$ ipython --no-banner

In [1]: import numpy as np

In [2]: import numpy.linalg as la

In [3]: np.set_printoptions(precision=3, suppress=True, linewidth=120)

In [4]: feats = np.loadtxt("layer17.csv", delimiter=",")

In [5]: feats
Out[5]: 
array([[ 36., -36.,  24.,   6.,  18.,  54., -24.,  24.],
       [-36.,  36., -24.,  -6., -18., -54.,  24., -24.],
       [ 24., -24.,  16.,   4.,  12.,  36., -16.,  16.],
       [  6.,  -6.,   4.,   1.,   3.,   9.,  -4.,   4.],
       [ 18., -18.,  12.,   3.,   9.,  27., -12.,  12.],
       [ 54., -54.,  36.,   9.,  27.,  81., -36.,  36.],
       [-24.,  24., -16.,  -4., -12., -36.,  16., -16.],
       [ 24., -24.,  16.,   4.,  12.,  36., -16.,  16.]])

In [6]: vals, vecs = la.eigh(feats)

In [7]: print(np.abs(vecs[:, -1]))
[0.413 0.413 0.275 0.069 0.207 0.62  0.275 0.275]

In [8]: (vals > 1e-8).sum(), (vals < -1e-8).sum()
Out[8]: (np.int64(1), np.int64(0))

In [9]: np.abs(vecs[:, -1]).round(6).argmax()
Out[9]: np.int64(5)

In [10]: rk = la.matrix_rank(feats)

In [11]: rk
Out[11]: np.int64(1)

In [12]: N = la.svd(feats)[2][rk:].T

In [13]: np.allclose(feats @ N, 0)
Out[13]: True

In [14]: [int(la.matrix_rank(feats[:i])) for i in range(1, len(feats) + 1)]
Out[14]: [1, 1, 1, 1, 1, 1, 1, 1]

In [15]: [int(la.matrix_rank(feats[:, :j + 1])) for j in range(8)]
Out[15]: [1, 1, 1, 1, 1, 1, 1, 1]

In [16]: print(la.matrix_rank(feats.T @ feats), la.matrix_rank(feats @ feats.T))
1 1

In [17]: W = np.array([[5, 1, 0, 0, 3],
    ...:     [0, 3, 2, 2, 3],
    ...:     [2, 0, 3, 3, 0],
    ...:     [4, 5, 1, 0, 0],
    ...:     [1, 3, 3, 1, 2],
    ...:     [3, 5, 5, 0, 0],
    ...:     [5, 1, 3, 0, 3],
    ...:     [0, 1, 2, 3, 4]])

In [18]: beta = np.array([9, 5, 3, -2, -7])

In [19]: act = np.maximum(feats @ W + beta, 0)

In [20]: print(la.matrix_rank(act))
2

In [21]: C = np.array([[2, 0, 1], [-1, -1, -1], [-1, -2, -2], [-2, 0, 0], [0, 2, 0]])

In [22]: act @ C
Out[22]: 
array([[ -130.,  -799.,  -584.],
       [    0.,     0.,     0.],
       [  -82.,  -541.,  -390.],
       [  -10.,  -154.,   -99.],
       [  -58.,  -412.,  -293.],
       [ -202., -1186.,  -875.],
       [    0.,     0.,     0.],
       [  -82.,  -541.,  -390.]])
